% ipython --no-banner

In [1]: import numpy as np

In [2]: import numpy.linalg as la

In [3]: np.set_printoptions(precision=3, suppress=True, linewidth=120)

In [4]: rnd = lambda a: np.round(a, 3) + 0

In [5]: K = np.load("m.npy")

In [6]: K
Out[6]: 
array([[ 1,  2,  0],
       [ 0,  1, -2],
       [ 0,  0,  0]])

In [7]: la.cond(K) > 100
Out[7]: np.True_

In [8]: la.matrix_rank(K, rtol=0.1)
Out[8]: np.int64(2)

In [9]: la.matrix_rank(K - K[0, 0] * np.eye(3))
Out[9]: np.int64(2)

In [10]: Uu, sig, vt = la.svd(K, full_matrices=False)

In [11]: np.cumsum(sig ** 2) / np.sum(sig ** 2)
Out[11]: array([0.7, 1. , 1. ])

In [12]: rnd(Uu.T @ Uu)
Out[12]: 
array([[1., 0., 0.],
       [0., 1., 0.],
       [0., 0., 1.]])

In [13]: rnd(sig / sig[0])
Out[13]: array([1.   , 0.655, 0.   ])

In [14]: (sig > 1e-8).sum()
Out[14]: np.int64(2)

In [15]: rnd(sig)
Out[15]: array([2.646, 1.732, 0.   ])

In [16]: rnd(np.sqrt((sig ** 2).sum())), rnd(la.norm(K))
Out[16]: (np.float64(3.162), np.float64(3.162))

In [17]: Uu, sig, vt = la.svd(K)

In [18]: np.argmax(sig[:-1] / (sig[1:] + 1e-6)) + 1
Out[18]: np.int64(2)

In [19]: other = Uu[:, :2] @ np.diag(sig[:2]) @ vt[:2]

In [20]: la.matrix_rank(other)
Out[20]: np.int64(2)

In [21]: rnd(la.norm(K - other) / la.norm(K))
Out[21]: np.float64(0.0)

In [22]: rnd(other)
Out[22]: 
array([[ 1.,  2.,  0.],
       [ 0.,  1., -2.],
       [ 0.,  0.,  0.]])

In [23]: np.count_nonzero(K)
Out[23]: np.int64(4)

In [24]: rnd(la.norm(K))
Out[24]: np.float64(3.162)

In [25]: np.unravel_index(np.abs(K).argmax(), K.shape)
Out[25]: (np.int64(0), np.int64(1))

In [26]: K.sum(axis=1)
Out[26]: array([ 3, -1,  0])

In [27]: rnd(la.svd(K, compute_uv=False))
Out[27]: array([2.646, 1.732, 0.   ])

In [28]: feats = np.array([[0, -1, 0, -1], [1, -2, 1, -2], [0, -1, 0, -1], [1, -2, 1, -2]])

In [29]: r = la.matrix_rank(feats)

In [30]: r
Out[30]: np.int64(2)

In [31]: N = la.svd(feats)[2][r:].T

In [32]: np.allclose(feats @ N, 0)
Out[32]: True

In [33]: N.shape
Out[33]: (4, 2)

In [34]: rnd(N @ N.T)
Out[34]: 
array([[ 0.5,  0. , -0.5,  0. ],
       [ 0. ,  0.5,  0. , -0.5],
       [-0.5,  0. ,  0.5,  0. ],
       [ 0. , -0.5,  0. ,  0.5]])
